% ipython --no-banner

In [1]: import numpy as np

In [2]: np.set_printoptions(precision=3, suppress=True, linewidth=160)

In [3]: X = np.load("block9.npy")

In [4]: print(X)
[[ 0 -3]
 [-3  8]]

In [5]: vals, V = np.linalg.eigh(X)

In [6]: x0 = np.array([2, 2])

In [7]: print(V * np.maximum(vals, 0) @ V.T)
[[ 0.9 -2.7]
 [-2.7  8.1]]

In [8]: print(x0 @ X @ x0 / (x0 @ x0), vals[0], vals[-1])
1.0 -1.0 9.0

In [9]: U, sigma, Vt = np.linalg.svd(X, full_matrices=False)

In [10]: print(np.allclose(U * sigma @ Vt, X))
True

In [11]: print(sigma / sigma[0])
[1.    0.111]

In [12]: print(np.round(U.T @ X @ Vt.T, 3) + 0)
[[9. 0.]
 [0. 1.]]

In [13]: print(np.round(np.linalg.eigvalsh(X).min(), 3))
-1.0

In [14]: print(np.all(np.linalg.eigvalsh(X) > 0))
False

In [15]: x0 = np.array([2, -2])

In [16]: rhs = X @ x0

In [17]: print(rhs)
[  6 -22]

In [18]: print(np.linalg.solve(X.T, X[1]))
[-0.  1.]

In [19]: print(np.linalg.solve(X, rhs + X[:, 1]))
[ 2. -1.]

In [20]: print(np.linalg.solve(X, 2 * rhs))
[ 4. -4.]

In [21]: print(np.linalg.solve(X, X[:, 0]))
[ 1. -0.]

In [22]: m1 = np.load("layer14.npy")

In [23]: print(m1)
[[ 3  2 -1 -1 -3]
 [-2 -2  0  2  2]
 [-1 -3  2  0  1]
 [ 3 -3  2 -1  1]
 [-1 -2 -1  3  1]]

In [24]: W = np.array([[2, 2], [2, 0], [3, 2], [2, 2], [3, 1]])

In [25]: b = np.array([0, 0])

In [26]: hid = np.maximum(m1 @ W + b, 0)

In [27]: print((hid > 0).astype(int))
[[0 0]
 [1 1]
 [1 1]
 [1 1]
 [0 1]]

In [28]: print(hid)
[[0 0]
 [2 2]
 [1 3]
 [7 9]
 [0 3]]

In [29]: C = np.array([[-2, 1], [3, -1]])

In [30]: print(hid @ C)
[[ 0  0]
 [ 2  0]
 [ 7 -2]
 [13 -2]
 [ 9 -3]]

In [31]: print(W @ C)
[[ 2  0]
 [-4  2]
 [ 0  1]
 [ 2  0]
 [-3  2]]

In [32]: def softmax(z):
    ...:     e = np.exp(z - z.max(axis=-1, keepdims=True))
    ...:     return e / e.sum(axis=-1, keepdims=True)
    ...: 

In [33]: print(softmax(hid).sum(axis=1))
[1. 1. 1. 1. 1.]

In [34]: S = hid @ hid.T / np.sqrt(2)

In [35]: print(np.round(softmax(S), 3) + 0)
[[0.2 0.2 0.2 0.2 0.2]
 [0.  0.  0.  1.  0. ]
 [0.  0.  0.  1.  0. ]
 [0.  0.  0.  1.  0. ]
 [0.  0.  0.  1.  0. ]]

In [36]: E = np.load("test15.npy")

In [37]: print(E)
[[-0.269  0.449  0.852]
 [ 0.202 -0.839  0.506]
 [ 0.942  0.308  0.135]]

In [38]: x0 = np.array([5, 5, 1])

In [39]: rhs = E @ x0

In [40]: b, lr = np.zeros(3), 1 / np.linalg.norm(E, 2) ** 2

In [41]: for i in range(6):
    ...:     b -= lr * E.T @ (E @ b - rhs)
    ...:     if i % 2 == 0: print(i, round(np.linalg.norm(E @ b - rhs), 3))
    ...: 
0 0.0
2 0.0
4 0.0

In [42]: print(np.round(np.linalg.cond(E), 3))
1.0

In [43]: print(b)
[5. 5. 1.]

In [44]: cov = E.T @ E

In [45]: print(np.linalg.eigvalsh(cov)[::-1])
[1. 1. 1.]

In [46]: print(np.linalg.svd(E, compute_uv=False) ** 2)
[1. 1. 1.]

In [47]: print(np.diag(cov))
[1. 1. 1.]

In [48]: print((E @ E.T).shape)
(3, 3)

In [49]: print(cov.round(3) + 0)
[[1. 0. 0.]
 [0. 1. 0.]
 [0. 0. 1.]]

In [50]: print(np.linalg.matrix_rank(cov))
3

In [51]: hat = np.triu(np.array([[9, 9, -4], [-4, -4, 5], [1, 9, 2]]), 1) + np.eye(3)

In [52]: M2 = hat @ E @ np.linalg.inv(hat)

In [53]: print(np.round(np.trace(M2), 3), np.round(np.trace(E), 3))
-0.973 -0.973

In [54]: print(round(float(np.linalg.det(M2)), 3))
1.0

In [55]: print(hat @ E - E @ hat)
[[-1.951 -6.359  0.69 ]
 [ 4.709 -0.276  5.677]
 [ 0.    -8.476  2.227]]

In [56]: f = np.array([-5, -1, 2])

In [57]: print(np.array([np.convolve(row, f, "same") for row in E]))
[[-1.976 -5.247  0.046]
 [ 3.992 -1.286 -2.183]
 [-2.482  0.9    0.481]]

In [58]: print(np.convolve(E[2], f))
[-4.709 -2.482  0.9    0.481  0.27 ]

In [59]: print(np.round(np.correlate(E[2], E[1], "full"), 3) + 0)
[ 0.476 -0.634  0.    -0.051  0.027]

In [60]: feats = np.array([[0, 1, 1], [1, 0, 0], [1, 0, 0]])

In [61]: vals, V = np.linalg.eigvalsh(feats)
Traceback (most recent call last):
  Cell In[61], line 1
    vals, V = np.linalg.eigvalsh(feats)
ValueError: too many values to unpack (expected 2)


In [62]: vals, V = np.linalg.eigh(feats)

In [63]: print(np.linalg.eigvalsh(feats + -2 * np.eye(3)))
[-3.414 -2.    -0.586]

In [64]: print(np.round(V.T @ V, 3) + 0)
[[1. 0. 0.]
 [0. 1. 0.]
 [0. 0. 1.]]

In [65]: print(np.unique(vals.round(6) + 0, return_counts=True)[1])
[1 1 1]

In [66]: print(np.unique(m1.round(6), axis=0).shape)
(5, 5)

In [67]: print(np.round(m1 @ np.linalg.pinv(m1) @ m1, 3) + 0)
[[ 3.  2. -1. -1. -3.]
 [-2. -2.  0.  2.  2.]
 [-1. -3.  2.  0.  1.]
 [ 3. -3.  2. -1.  1.]
 [-1. -2. -1.  3.  1.]]

In [68]: print(round(np.trace(np.linalg.pinv(m1) @ m1), 3))
4.0

In [69]: M2 = np.linalg.inv(X)

In [70]: print((np.abs(M2) > 1e-9).astype(int))
[[1 1]
 [1 0]]

In [71]: print(np.allclose(M2, X.T))
False

In [72]: print(np.round(np.linalg.inv(M2), 3) + 0)
[[ 0. -3.]
 [-3.  8.]]

In [73]: print(np.linalg.det(X) * M2)
[[8. 3.]
 [3. 0.]]

In [74]: data = np.loadtxt("run19.csv", delimiter=",")

In [75]: print(data)
[[-0.693  3.634 -1.705  0.669]
 [ 0.851 -0.959  0.612 -0.071]
 [ 0.404  2.524 -0.899  0.505]
 [-2.678  4.8   -2.741  0.693]
 [ 1.634 -0.343  0.589  0.137]
 [-0.08   1.621 -0.705  0.44 ]
 [-1.604  0.715 -0.714 -0.113]
 [ 2.093 -5.319  2.809 -0.779]
 [ 2.62  -5.783  3.171 -0.821]
 [-1.198  1.863 -1.114  0.365]
 [ 2.153 -3.257  1.928 -0.111]
 [ 4.786 -5.201  3.418 -0.06 ]
 [ 3.258 -4.024  2.582 -0.278]
 [ 2.091 -3.733  2.064 -0.634]
 [-1.958  1.343 -1.088 -0.003]
 [-0.723  1.067 -0.684  0.204]]

In [76]: cen = data - data.mean(axis=0)

In [77]: V = np.linalg.svd(cen)[2][:2]

In [78]: M2 = cen - cen @ V.T @ V

In [79]: print(np.diag(V.T @ V))
[0.91  0.82  0.197 0.073]

In [80]: print((cen @ V.T).std(axis=0))
[4.245 0.881]

In [81]: cen = data - data.mean(axis=0)

In [82]: U, sigma, Vt = np.linalg.svd(cen, full_matrices=False)

In [83]: print(np.abs(Vt[0]).argmax())
1

In [84]: print(np.linalg.matrix_rank(cen))
4

In [85]: print(round((sigma ** 2).sum() ** 2 / (sigma ** 4).sum(), 3))
1.087

In [86]: print(np.round(cen.mean(axis=0), 3) + 0)
[0. 0. 0. 0.]

In [87]: vals, V = np.linalg.eig(X)

In [88]: print(np.prod(vals))
-9.0

In [89]: d = np.linalg.norm(data[:, None] - data[None], axis=-1)

In [90]: print(d[:5, :5])
[[0.    5.422 1.764 2.525 5.175]
 [5.422 0.    3.866 7.579 1.018]
 [1.764 3.866 0.    4.255 3.476]
 [2.525 7.579 4.255 0.    7.513]
 [5.175 1.018 3.476 7.513 0.   ]]

In [91]: print(np.unravel_index(d.round(6).argmax(), d.shape))
(np.int64(3), np.int64(11))

In [92]: print(d[4].round(6).argsort(kind="stable")[:4])
[ 4  1  5 15]

In [93]: print((d + 1e9 * np.eye(16)).round(6).argmin(axis=1))
[ 2  4  5  0  1 15 14  8  7 14 13 12 13 10  6  5]

In [94]: print(np.flatnonzero(d[4] < d.mean() / 2))
[1 4]

In [95]: x0 = np.array([2, 7, 7, 2])

In [96]: rhs = data @ x0

In [97]: print(np.linalg.solve(data.T @ data, data.T @ rhs))
[2. 7. 7. 2.]

In [98]: rng = np.random.default_rng(471)

In [99]: rhs = rhs + 0.1 * rng.normal(size=16)

In [100]: print(rhs)
[ 13.485  -0.857  13.197  10.484   5.308   7.064  -3.384 -14.769 -14.642   3.447  -5.263  -2.997  -4.2    -8.563  -2.116   1.481]

In [101]: b, *_ = np.linalg.lstsq(data, rhs)

In [102]: print(b.round())
[2. 7. 7. 2.]

In [103]: print(np.round(np.linalg.norm(rhs - data @ b), 3))
0.283

In [104]: print(b)
[2.182 6.896 6.57  1.584]

In [105]: print([round(float(np.linalg.norm(np.linalg.solve(data.T @ data + lam * np.eye(4), data.T @ rhs))), 2) for lam in (0, 1, 10, 100)])
[9.9, 5.51, 3.58, 1.32]

In [106]: print(np.round(data.T @ (rhs - data @ b), 3) + 0)
[0. 0. 0. 0.]

In [107]: M = np.loadtxt("w.csv", delimiter=",")

In [108]: print(M)
[[-0.6    0.1    0.115]
 [-1.     1.1   -0.936]
 [ 0.6    1.    -0.878]
 [ 0.9    0.5   -0.526]
 [ 1.5   -1.3    1.313]
 [-0.4    2.6   -2.502]
 [ 1.4    1.6   -1.716]
 [ 0.7   -1.6    1.815]
 [ 0.8   -0.3    0.272]
 [-0.8    0.8   -0.635]
 [-0.5   -1.     1.027]
 [ 1.4    0.7   -0.688]
 [-0.8   -0.6    0.618]
 [ 0.5    1.1   -1.03 ]]

In [109]: print(np.argsort(-np.linalg.norm(M, axis=0).round(6), kind="stable")[:3])
[1 2 0]

In [110]: print([round(float(x), 3) for x in np.linalg.svd(M, compute_uv=False)[:3]])
[6.272, 3.432, 0.298]

In [111]: print(np.linalg.matrix_rank(M, rtol=0.1))
2

In [112]: print(round(np.linalg.norm(M, 2) / np.linalg.norm(M), 3))
0.877

In [113]: U, sigma, Vt = np.linalg.svd(M)

In [114]: print(np.argmax(sigma[:-1] / (sigma[1:] + 1e-6)) + 1)
2

In [115]: print(sigma)
[6.272 3.432 0.298]

In [116]: M2 = U[:, :2] @ np.diag(sigma[:2]) @ Vt[:2]

In [117]: print(np.linalg.matrix_rank(M, rtol=0.05))
2

In [118]: print(round(np.linalg.norm(M - M2) / np.linalg.norm(M), 3))
0.042

In [119]: print(np.linalg.matrix_rank(M2))
2

In [120]: print(np.round(np.abs(M - M2).max(), 3))
0.124

In [121]: print(round(np.linalg.norm(M - M2, 2), 3), round(float(sigma[2]), 3))
0.298 0.298

In [122]: lab = M[:, 0] > np.median(M[:, 0])

In [123]: f = M[lab].mean(axis=0) - M[~lab].mean(axis=0)

In [124]: print(np.argsort(-np.abs(f).round(6), kind="stable"))
[0 1 2]

In [125]: print(f)
[ 1.557 -0.5    0.419]

In [126]: q, R = np.linalg.qr(M)

In [127]: print(np.allclose(R.T @ R, M.T @ M))
True

In [128]: print(np.round(q.T @ q, 3) + 0)
[[1. 0. 0.]
 [0. 1. 0.]
 [0. 0. 1.]]

In [129]: print(round(abs(R[0, 0]), 3), round(np.linalg.norm(M[:, 0]), 3))
3.431 3.431

In [130]: F = np.load("case18.npy")

In [131]: print(F)
[[ 1.7 -1.2]
 [ 1.8 -0.4]
 [ 1.4 -0.1]
 [ 0.4 -0.3]]

In [132]: hat = F @ np.linalg.solve(F.T @ F, F.T)

In [133]: print(np.allclose(hat @ hat, hat))
True

In [134]: print(np.linalg.matrix_rank(np.eye(4) - hat))
2

In [135]: print(round(float(np.trace(hat)), 3))
2.0

In [136]: print(hat @ F[:, 0])
[1.7 1.8 1.4 0.4]

In [137]: print(np.round((np.eye(4) - hat) @ F, 3) + 0)
[[0. 0.]
 [0. 0.]
 [0. 0.]
 [0. 0.]]

In [138]: W = np.array([[-3, 5, 3, 4], [0, 4, 1, 2]])

In [139]: b = np.array([8, 2, 2, 0])

In [140]: hid = np.maximum(F @ W + b, 0)

In [141]: print(np.linalg.matrix_rank(hid))
3

In [142]: print(hid)
[[2.9 5.7 5.9 4.4]
 [2.6 9.4 7.  6.4]
 [3.8 8.6 6.1 5.4]
 [6.8 2.8 2.9 1. ]]

In [143]: C = np.array([[-2, -1], [-3, 1], [2, -3], [0, 1]])

In [144]: print((hid @ C).round(6).argmax(axis=1))
[1 1 1 1]

In [145]: print(hid @ C)
[[-11.1 -10.5]
 [-19.4  -7.8]
 [-21.2  -8.1]
 [-16.2 -11.7]]

In [146]: U, sigma, Vt = np.linalg.svd(hid)

In [147]: V = Vt[:(sigma > 1e-8).sum()]

In [148]: x0 = hid[3] + 2 * hid[1] + rng.integers(2) * np.eye(4)[1]

In [149]: print(x0)
[12.  22.6 16.9 13.8]

In [150]: print(np.linalg.matrix_rank(np.vstack([hid, x0])))
4

In [151]: print(np.diag(V.T @ V))
[0.967 0.9   0.834 0.299]

In [152]: print(np.allclose(V.T @ V @ x0, x0))
False

In [153]: print(round(float(np.linalg.norm(x0 - V.T @ V @ x0)), 3))
0.317
